$ python3 -q
>>> import numpy as np
>>> import numpy.linalg as la
>>> np.set_printoptions(precision=2, suppress=True, linewidth=160)
>>> m1 = np.load("x.npy")
>>> m1
array([[ 0.  ,  0.91, -0.41],
       [-0.57,  0.34,  0.75],
       [ 0.82,  0.24,  0.52]])
>>> u = np.array([-2, 2, 1])
>>> np.correlate(m1[0], m1[1], "full")
array([ 0.  ,  0.68,  0.  , -0.66,  0.24])
>>> J = np.load("out4.npy")
>>> J
array([[ 3,  0,  0,  0,  0],
       [ 0,  0,  0,  0,  0],
       [-2,  3, -3,  0,  0],
       [ 2,  3,  3,  3,  0],
       [-2,  2,  3, -3, -3]])
>>> rng = np.random.default_rng(125044)
>>> lab = rng.permutation(5)
>>> lab
array([4, 3, 0, 2, 1])
>>> A2 = J[lab][:, lab]
>>> np.diag(A2)
array([-3,  3,  3, -3,  0])
>>> np.allclose(A2, J)
False
>>> A2
array([[-3, -3, -2,  3,  2],
       [ 0,  3,  2,  3,  3],
       [ 0,  0,  3,  0,  0],
       [ 0,  0, -2, -3,  3],
       [ 0,  0,  0,  0,  0]])
>>> np.sort(np.abs(la.eigvals(A2)))
array([0., 3., 3., 3., 3.])
>>> np.round(la.det(A2), 2), np.round(la.det(J[lab]), 2)
(np.float64(0.0), np.float64(0.0))
>>> rk = la.matrix_rank(A2)
>>> rk
np.int64(4)
>>> N = la.svd(A2)[2][rk:].T
>>> np.round(N[:, 0] / N[np.abs(N[:, 0]).round(6).argmax(), 0], 2) + 0
array([ 1.  , -0.55,  0.  ,  0.27,  0.27])
>>> N.shape
(5, 1)
>>> print(np.round(N @ N.T, 2) + 0)
[[ 0.69 -0.38  0.    0.19  0.19]
 [-0.38  0.21  0.   -0.1  -0.1 ]
 [ 0.    0.    0.    0.    0.  ]
 [ 0.19 -0.1   0.    0.05  0.05]
 [ 0.19 -0.1   0.    0.05  0.05]]
>>> print(la.matrix_rank(A2.T @ A2), la.matrix_rank(A2 @ A2.T))
4 4
>>> X = np.array([[1.0, 0.7, 0.49, 0.34, 0.24, 0.17, 0.12, 0.08],
...     [0.7, 1.0, 0.7, 0.49, 0.34, 0.24, 0.17, 0.12],
...     [0.49, 0.7, 1.0, 0.7, 0.49, 0.34, 0.24, 0.17],
...     [0.34, 0.49, 0.7, 1.0, 0.7, 0.49, 0.34, 0.24],
...     [0.24, 0.34, 0.49, 0.7, 1.0, 0.7, 0.49, 0.34],
...     [0.17, 0.24, 0.34, 0.49, 0.7, 1.0, 0.7, 0.49],
...     [0.12, 0.17, 0.24, 0.34, 0.49, 0.7, 1.0, 0.7],
...     [0.08, 0.12, 0.17, 0.24, 0.34, 0.49, 0.7, 1.0]])
>>> X
array([[1.  , 0.7 , 0.49, 0.34, 0.24, 0.17, 0.12, 0.08],
       [0.7 , 1.  , 0.7 , 0.49, 0.34, 0.24, 0.17, 0.12],
       [0.49, 0.7 , 1.  , 0.7 , 0.49, 0.34, 0.24, 0.17],
       [0.34, 0.49, 0.7 , 1.  , 0.7 , 0.49, 0.34, 0.24],
       [0.24, 0.34, 0.49, 0.7 , 1.  , 0.7 , 0.49, 0.34],
       [0.17, 0.24, 0.34, 0.49, 0.7 , 1.  , 0.7 , 0.49],
       [0.12, 0.17, 0.24, 0.34, 0.49, 0.7 , 1.  , 0.7 ],
       [0.08, 0.12, 0.17, 0.24, 0.34, 0.49, 0.7 , 1.  ]])
>>> x0 = np.ones(8)
>>> for _ in range(5):
...     x0 = X @ x0
...     x0 /= la.norm(x0)
...     print(round(x0 @ X @ x0, 2))
... 
3.89
3.9
3.9
3.9
3.9
>>> round(la.eigvalsh(X)[-1], 2)
np.float64(3.9)
>>> np.trace(X)
np.float64(8.0)
>>> np.allclose(X @ X.T, X.T @ X)
True
>>> x0 = np.array([-3, 1, 1, 3, 1, -3, 0, -2])
>>> a = np.maximum(X @ x0, 0)
>>> print(np.maximum(X @ (3 * x0), 0))
[0.   1.35 4.38 5.76 1.29 0.   0.   0.  ]
>>> np.maximum(X @ x0, 0) - np.maximum(-X @ x0, 0)
array([-1.22,  0.45,  1.46,  1.92,  0.43, -1.74, -1.94, -2.36])
>>> X.T @ a
array([1.79, 2.56, 3.33, 3.46, 2.64, 1.85, 1.29, 0.91])
>>> O, R = la.qr(X)
>>> O @ R
array([[1.  , 0.7 , 0.49, 0.34, 0.24, 0.17, 0.12, 0.08],
       [0.7 , 1.  , 0.7 , 0.49, 0.34, 0.24, 0.17, 0.12],
       [0.49, 0.7 , 1.  , 0.7 , 0.49, 0.34, 0.24, 0.17],
       [0.34, 0.49, 0.7 , 1.  , 0.7 , 0.49, 0.34, 0.24],
       [0.24, 0.34, 0.49, 0.7 , 1.  , 0.7 , 0.49, 0.34],
       [0.17, 0.24, 0.34, 0.49, 0.7 , 1.  , 0.7 , 0.49],
       [0.12, 0.17, 0.24, 0.34, 0.49, 0.7 , 1.  , 0.7 ],
       [0.08, 0.12, 0.17, 0.24, 0.34, 0.49, 0.7 , 1.  ]])
>>> np.allclose(R.T @ R, X.T @ X)
True
>>> np.trace(O @ O.T)
np.float64(8.0)
>>> round(abs(R[0, 0]), 2), round(la.norm(X[:, 0]), 2)
(np.float64(1.4), np.float64(1.4))
>>> F = np.load("a.npy")
>>> print(F)
[[ 1.33 -1.95 -0.48  4.21 -4.55 -3.99  1.35  0.85  0.09  5.86]
 [-2.99  2.92 -0.6   6.02 -5.3   6.55 -4.88  1.76 -1.51 -1.11]
 [ 0.18 -1.42  2.11  5.3  -5.89 -1.17  1.41  0.95 -2.16  5.92]
 [-1.53 -1.8   2.21  5.59 -3.59 -1.54 -0.06 -0.16 -2.12  3.36]
 [-4.4   4.95  2.79  6.4  -4.31  6.71 -2.38  0.17 -2.37 -0.39]
 [-1.57 -1.61  1.43  6.75 -5.88 -2.48 -0.18  2.58 -1.61  4.54]
 [-1.51 -2.34  1.99  4.25 -3.83 -2.34  1.06  1.63 -2.19  4.36]
 [ 1.51 -2.21  2.48  4.79 -4.08 -2.92  0.86  2.51 -2.01  3.82]
 [-0.15  3.4   0.09  5.33 -4.85  6.64 -4.28  1.43 -4.1  -1.09]
 [-2.48  3.46  1.1   7.13 -3.84  5.13 -3.86  0.89 -5.17 -2.69]]
>>> u = np.array([1, -5, -5, -5, -3, -2, 3, 5, 0, -2])
>>> A2 = F + np.outer(u, np.eye(10)[3])
>>> la.matrix_rank(A2 - F)
np.int64(1)
